$ python -q
>>> import numpy as np
>>> np.set_printoptions(precision=3, suppress=True, linewidth=100, floatmode="fixed")
>>> rnd = lambda a: np.round(a, 3) + 0
>>> m1 = np.loadtxt("x.csv", delimiter=",")
>>> rnd(m1)
array([[ 1.000,  0.000,  0.000,  0.000],
       [ 0.000,  0.309,  0.000,  0.951],
       [ 0.000,  0.000,  1.000,  0.000],
       [ 0.000, -0.951,  0.000,  0.309]])
>>> # 3 groups of indices that never mix
>>> vec = np.array([-9, 7, 6, -5])
>>> rnd(np.linalg.det(m1))
np.float64(1.0)
>>> rnd(np.linalg.inv(m1))
array([[ 1.000,  0.000,  0.000,  0.000],
       [ 0.000,  0.309,  0.000, -0.951],
       [ 0.000,  0.000,  1.000,  0.000],
       [ 0.000,  0.951,  0.000,  0.309]])
>>> 4 - np.linalg.matrix_rank(m1 - np.eye(4), tol=1e-8)
np.int64(2)
>>> rnd(np.abs(np.linalg.eigvals(m1)))
array([1.000, 1.000, 1.000, 1.000])
>>> rnd(np.sort(np.abs(np.degrees(np.angle(np.linalg.eigvals(m1))))))
array([ 0.000,  0.000, 72.000, 72.000])
>>> rnd(np.linalg.norm(vec)), rnd(np.linalg.norm(m1 @ vec))
(np.float64(13.82), np.float64(13.82))
>>> Y = np.array([[3, 0], [1, 1]])
>>> cent = np.kron(Y, m1)
>>> rnd(np.linalg.norm(cent, 2)), rnd(np.linalg.norm(Y, 2) * np.linalg.norm(m1, 2))
(np.float64(3.18), np.float64(3.18))
>>> rnd(cent)
array([[ 3.000,  0.000,  0.000,  0.000,  0.000,  0.000,  0.000,  0.000],
       [ 0.000,  0.927,  0.000,  2.853,  0.000,  0.000,  0.000,  0.000],
       [ 0.000,  0.000,  3.000,  0.000,  0.000,  0.000,  0.000,  0.000],
       [ 0.000, -2.853,  0.000,  0.927,  0.000,  0.000,  0.000,  0.000],
       [ 1.000,  0.000,  0.000,  0.000,  1.000,  0.000,  0.000,  0.000],
       [ 0.000,  0.309,  0.000,  0.951,  0.000,  0.309,  0.000,  0.951],
       [ 0.000,  0.000,  1.000,  0.000,  0.000,  0.000,  1.000,  0.000],
       [ 0.000, -0.951,  0.000,  0.309,  0.000, -0.951,  0.000,  0.309]])
>>> cent.shape
(8, 8)
>>> np.linalg.matrix_rank(cent)
np.int64(8)
>>> vec = np.array([-3, 0, -3, -3, 2, 1, -3, 0])
>>> y = cent @ vec
>>> rnd(y)
array([-9.000, -8.560, -9.000, -2.781, -1.000, -2.544, -6.000, -1.878])
>>> rnd(np.linalg.solve(cent, cent[:, 3]))
array([0.000, 0.000, 0.000, 1.000, 0.000, 0.000, 0.000, 0.000])
>>> rnd(np.linalg.solve(cent.T, cent[4]))
array([0.000, 0.000, 0.000, 0.000, 1.000, 0.000, 0.000, 0.000])
>>> A = np.array([[-5.0, 2.0, 10.0, -14.0],
...     [0.0, -3.0, -8.0, 8.0],
...     [8.0, -2.0, -11.0, 18.0],
...     [8.0, -2.0, -12.0, 19.0]])
>>> q, Rm = np.linalg.qr(A)
>>> np.trace(q @ q.T)
np.float64(4.0)
>>> rnd(Rm)
array([[ 12.369,  -3.395, -18.918,  29.589],
       [  0.000,   3.077,   8.372,  -8.296],
       [  0.000,   0.000,  -1.012,   0.773],
       [  0.000,   0.000,   0.000,   0.234]])
>>> rnd(np.abs(np.diag(Rm)))
array([12.369,  3.077,  1.012,  0.234])
>>> rnd(abs(Rm[0, 0])), rnd(np.linalg.norm(A[:, 0]))
(np.float64(12.369), np.float64(12.369))
>>> Uu, sv, Vt = np.linalg.svd(A)
>>> rnd(sv)
array([39.040,  4.868,  0.359,  0.132])
>>> Y = Uu[:, :2] @ np.diag(sv[:2]) @ Vt[:2]
>>> np.linalg.matrix_rank(A, rtol=0.05)
np.int64(2)
>>> rnd(np.linalg.norm(A - Y) / np.linalg.norm(A))
np.float64(0.01)
>>> vec = np.array([-2, 8, 3, 2])
>>> y = A @ vec
>>> y
array([ 28.000, -32.000, -29.000, -30.000])
>>> rnd(np.linalg.solve(A.T, A[3]))
array([0.000, 0.000, 0.000, 1.000])
>>> rnd(np.linalg.solve(A, -2 * y))
array([  4.000, -16.000,  -6.000,  -4.000])
>>> rnd(np.linalg.solve(A, A[:, 1]))
array([0.000, 1.000, 0.000, 0.000])
>>> q = A.astype(float).copy()
>>> for j in range(4):
...     q[:, j] -= q[:, :j] @ (q[:, :j].T @ q[:, j])
...     q[:, j] /= np.linalg.norm(q[:, j])
... 
>>> rnd(q.T @ A)
array([[ 12.369,  -3.395, -18.918,  29.589],
       [  0.000,   3.077,   8.372,  -8.296],
       [  0.000,   0.000,   1.012,  -0.773],
       [  0.000,   0.000,   0.000,   0.234]])
>>> K = np.load("w.npy")
>>> K
array([[-10,  -2, -12, -15,  -3, -18],
       [-18,  -8, -14, -27, -12, -21],
       [-16,  -4, -18, -24,  -6, -27],
       [-10,  -2, -12,   5,   1,   6],
       [-18,  -8, -14,   9,   4,   7],
       [-16,  -4, -18,   8,   2,   9]])
>>> rng = np.random.default_rng(243531)
>>> lab = rng.permutation(6)
>>> lab
array([1, 5, 0, 4, 2, 3])
>>> Y = K[lab][:, lab]
>>> Y
array([[ -8, -21, -18, -12, -14, -27],
       [ -4,   9, -16,   2, -18,   8],
       [ -2, -18, -10,  -3, -12, -15],
       [ -8,   7, -18,   4, -14,   9],
       [ -4, -27, -16,  -6, -18, -24],
       [ -2,   6, -10,   1, -12,   5]])
>>> rnd(np.sort(np.abs(np.linalg.eigvals(Y))))
array([ 0.081,  0.115,  4.318,  6.138, 38.302, 54.448])
>>> np.trace(Y)
np.int64(-18)
>>> rnd(np.linalg.norm(K[4], 1)), rnd(np.linalg.norm(K[4], np.inf))
(np.float64(60.0), np.float64(18.0))
>>> rnd(np.linalg.norm(K[4] - K[0]))
np.float64(36.797)
>>> rnd(np.linalg.norm(K) ** 2 / np.linalg.norm(K, 2) ** 2)
np.float64(1.395)
>>> Uu, sv, Vt = np.linalg.svd(K)
>>> rnd(sv)
array([67.871, 41.375,  8.856,  5.399,  0.079,  0.048])
>>> Y = Uu[:, :4] @ np.diag(sv[:4]) @ Vt[:4]
>>> rnd(np.linalg.norm(K - Y, 2)), rnd(sv[4])
(np.float64(0.079), np.float64(0.079))
>>> rnd(np.linalg.norm(K - Y) / np.linalg.norm(K))
np.float64(0.001)
>>> np.linalg.matrix_rank(Y)
np.int64(4)
>>> rnd(np.linalg.norm(K, 2) / np.linalg.norm(K))
np.float64(0.847)
>>> np.linalg.matrix_rank(K, rtol=0.1)
np.int64(3)
>>> data = np.load("case3.npy")
>>> data
array([[ 0,  8, -8],
       [ 0,  0,  2],
       [ 0,  0,  0]])
>>> # triangular, det is the product of the diagonal
>>> ang = np.radians(15)
>>> Rm = np.eye(3)
>>> Rm[2, 2] = Rm[1, 1] = np.cos(ang)
>>> Rm[2, 1], Rm[1, 2] = -np.sin(ang), np.sin(ang)
>>> rnd(Rm)
array([[ 1.000,  0.000,  0.000],
       [ 0.000,  0.966,  0.259],
       [ 0.000, -0.259,  0.966]])
>>> Y = data @ Rm.T
>>> rnd(np.linalg.svd(data, compute_uv=False)), rnd(np.linalg.svd(Y, compute_uv=False))
(array([11.403,  1.403,  0.000]), array([11.403,  1.403,  0.000]))
>>> rnd(np.linalg.det(Rm)), rnd(np.trace(Rm))
(np.float64(1.0), np.float64(2.932))
>>> np.allclose(np.linalg.norm(data, axis=1), np.linalg.norm(Y, axis=1))
True
>>> np.allclose(data @ data.T, Y @ Y.T)
True
>>> rnd(Y)
array([[ 0.000,  5.657, -9.798],
       [ 0.000,  0.518,  1.932],
       [ 0.000,  0.000,  0.000]])
>>> rnd(Y @ Y)
array([[ 0.000,  2.928, 10.928],
       [ 0.000,  0.268,  1.000],
       [ 0.000,  0.000,  0.000]])
>>> rnd(np.linalg.matrix_power(Y - np.diag(np.diag(Y)), 3))
array([[0.000, 0.000, 0.000],
       [0.000, 0.000, 0.000],
       [0.000, 0.000, 0.000]])
>>> rnd(np.sort(np.linalg.eigvals(Y)))
array([0.000, 0.000, 0.518])
>>> [int(np.linalg.matrix_rank(np.linalg.matrix_power(Y, p))) for p in range(1, 4)]
[2, 1, 1]
>>> Uu, sv, Vt = np.linalg.svd(data)
>>> rnd(sv)
array([11.403,  1.403,  0.000])
>>> Y = Uu[:, :2] @ np.diag(sv[:2]) @ Vt[:2]
>>> np.linalg.matrix_rank(data, rtol=0.05)
np.int64(2)
>>> rnd(np.abs(data - Y).max())
np.float64(0.0)
>>> rnd(np.linalg.norm(data - Y) / np.linalg.norm(data))
np.float64(0.0)
>>> rnd(Y)
array([[ 0.000,  8.000, -8.000],
       [ 0.000,  0.000,  2.000],
       [ 0.000,  0.000,  0.000]])
>>> rnd(np.linalg.norm(data, 2) / np.linalg.norm(data))
np.float64(0.993)
>>> np.linalg.matrix_rank(data, rtol=0.1)
np.int64(2)
>>> [round(float(x), 3) for x in np.linalg.svd(data, compute_uv=False)[:3]]
[11.403, 1.403, 0.0]
>>> E = np.loadtxt("sample4.csv", delimiter=",")
>>> E
array([[-2.059,  3.675,  2.915, -6.503],
       [-5.478, -1.238, -5.510,  3.008],
       [-2.203, -4.291, -1.869, -1.830],
       [-8.196, -1.995, -4.427,  3.072],
       [-5.874, -0.465, -3.911,  0.922],
       [-2.065,  5.933,  2.951, -5.989],
       [-2.685,  4.945,  1.175, -7.949],
       [-5.583, -1.973, -5.702,  1.870],
       [-2.078,  3.461,  1.830, -7.869],
       [-7.022,  0.759, -3.648,  2.987],
       [-2.388, -3.057, -1.496, -0.660],
       [-2.888, -4.398,  0.577, -2.495],
       [-4.554, -1.876, -4.606,  2.060],
       [-2.954,  4.725,  1.530, -7.335],
       [-1.652,  5.232,  1.539, -5.720],
       [-2.611,  4.592,  2.333, -9.646],
       [-3.416, -3.941, -0.346, -2.247],
       [-4.915, -2.216, -5.432,  0.742],
       [-5.007, -2.373,  0.608, -1.294],
       [-3.486, -4.777,  0.663, -0.727],
       [-4.378, -3.692, -0.192, -2.468],
       [-2.242, -2.270, -1.570, -2.905],
       [-2.687, -5.516, -0.824, -1.650],
       [-4.879, -1.383, -4.541,  1.268],
       [-2.249, -2.920, -1.287, -2.249],
       [-0.550, -4.309, -1.445, -2.257]])
>>> lab = rng.permutation(4)
>>> Y = E[:, lab] * rng.choice([-1, 1], 4)
>>> Y
array([[-3.675,  6.503,  2.915,  2.059],
       [ 1.238, -3.008, -5.510,  5.478],
       [ 4.291,  1.830, -1.869,  2.203],
       [ 1.995, -3.072, -4.427,  8.196],
       [ 0.465, -0.922, -3.911,  5.874],
       [-5.933,  5.989,  2.951,  2.065],
       [-4.945,  7.949,  1.175,  2.685],
       [ 1.973, -1.870, -5.702,  5.583],
       [-3.461,  7.869,  1.830,  2.078],
       [-0.759, -2.987, -3.648,  7.022],
       [ 3.057,  0.660, -1.496,  2.388],
       [ 4.398,  2.495,  0.577,  2.888],
       [ 1.876, -2.060, -4.606,  4.554],
       [-4.725,  7.335,  1.530,  2.954],
       [-5.232,  5.720,  1.539,  1.652],
       [-4.592,  9.646,  2.333,  2.611],
       [ 3.941,  2.247, -0.346,  3.416],
       [ 2.216, -0.742, -5.432,  4.915],
       [ 2.373,  1.294,  0.608,  5.007],
       [ 4.777,  0.727,  0.663,  3.486],
       [ 3.692,  2.468, -0.192,  4.378],
       [ 2.270,  2.905, -1.570,  2.242],
       [ 5.516,  1.650, -0.824,  2.687],
       [ 1.383, -1.268, -4.541,  4.879],
       [ 2.920,  2.249, -1.287,  2.249],
       [ 4.309,  2.257, -1.445,  0.550]])
>>> Uu, _, Vt = np.linalg.svd(E.T @ Y)
>>> lab
array([1, 3, 2, 0])
>>> rnd(Uu @ Vt)
array([[ 0.000,  0.000,  0.000, -1.000],
       [-1.000,  0.000,  0.000,  0.000],
       [ 0.000,  0.000,  1.000,  0.000],
       [ 0.000, -1.000,  0.000,  0.000]])
>>> cent = Y[[18, 24]].astype(float)
>>> for _ in range(5):
...     lab = np.linalg.norm(Y[:, None] - cent, axis=-1).argmin(axis=1)
...     cent = np.array([Y[lab == j].mean(axis=0) for j in range(2)])
... 
>>> lab
array([1, 0, 1, 0, 0, 1, 1, 0, 1, 0, 1, 1, 0, 1, 1, 1, 1, 0, 1, 1, 1, 1, 1, 0, 1, 1])
>>> np.bincount(lab)
array([ 8, 18])
>>> rnd(cent)
array([[ 1.298, -1.991, -4.722,  5.813],
       [ 0.499,  3.988,  0.394,  2.644]])
>>> np.abs(cent[1] - cent[0]).argmax()
np.int64(1)
>>> arr = np.loadtxt("test1.csv", delimiter=",")
>>> arr
array([[ -5.000,  -5.000,   5.000,   5.000],
       [-15.000,   0.000,  15.000,   0.000],
       [  0.000,   0.000,  -3.000,  -3.000],
       [  0.000,   0.000,  -9.000,   0.000]])
>>> proj = np.triu(np.array([[3, 3, -3, -1], [2, 3, -1, 0], [0, -3, -3, 0], [0, 1, 2, 2]]), 1) + np.eye(4)
>>> Y = proj @ arr @ np.linalg.inv(proj)
>>> proj @ arr - arr @ proj
array([[-45.000,  15.000,  43.000,   4.000],
       [  0.000,  45.000, -42.000, -12.000],
       [  0.000,   0.000,   0.000,   0.000],
       [  0.000,   0.000,   0.000,   0.000]])
>>> np.linalg.matrix_rank(Y)
np.int64(4)
>>> rnd(np.poly(Y))
array([   1.000,    8.000,  -87.000, -360.000, 2025.000])
>>> vec = np.array([-2, -1, 0, 1])
>>> y = E @ vec
>>> rnd(np.linalg.pinv(E) @ E)
array([[1.000, 0.000, 0.000, 0.000],
       [0.000, 1.000, 0.000, 0.000],
       [0.000, 0.000, 1.000, 0.000],
       [0.000, 0.000, 0.000, 1.000]])
>>> rnd(np.linalg.solve(E.T @ E, E.T @ y))
array([-2.000, -1.000,  0.000,  1.000])
>>> y = y + 0.02 * rng.normal(size=26)
>>> rnd(y)
array([-6.061, 15.210,  6.846, 21.512, 13.176, -7.806, -7.507, 15.019, -7.163, 16.313,  7.174,
        7.647, 13.049, -6.166, -7.660, -8.982,  8.535, 12.803, 11.115, 11.016,  9.988,  3.834,
        9.269, 12.414,  5.163,  3.149])
>>> beta, *_ = np.linalg.lstsq(E, y)
>>> rnd(np.linalg.norm(y - E @ beta))
np.float64(0.082)
>>> rnd(beta)
array([-2.004, -0.998,  0.001,  1.002])
>>> rnd(E.T @ (y - E @ beta))
array([0.000, 0.000, 0.000, 0.000])
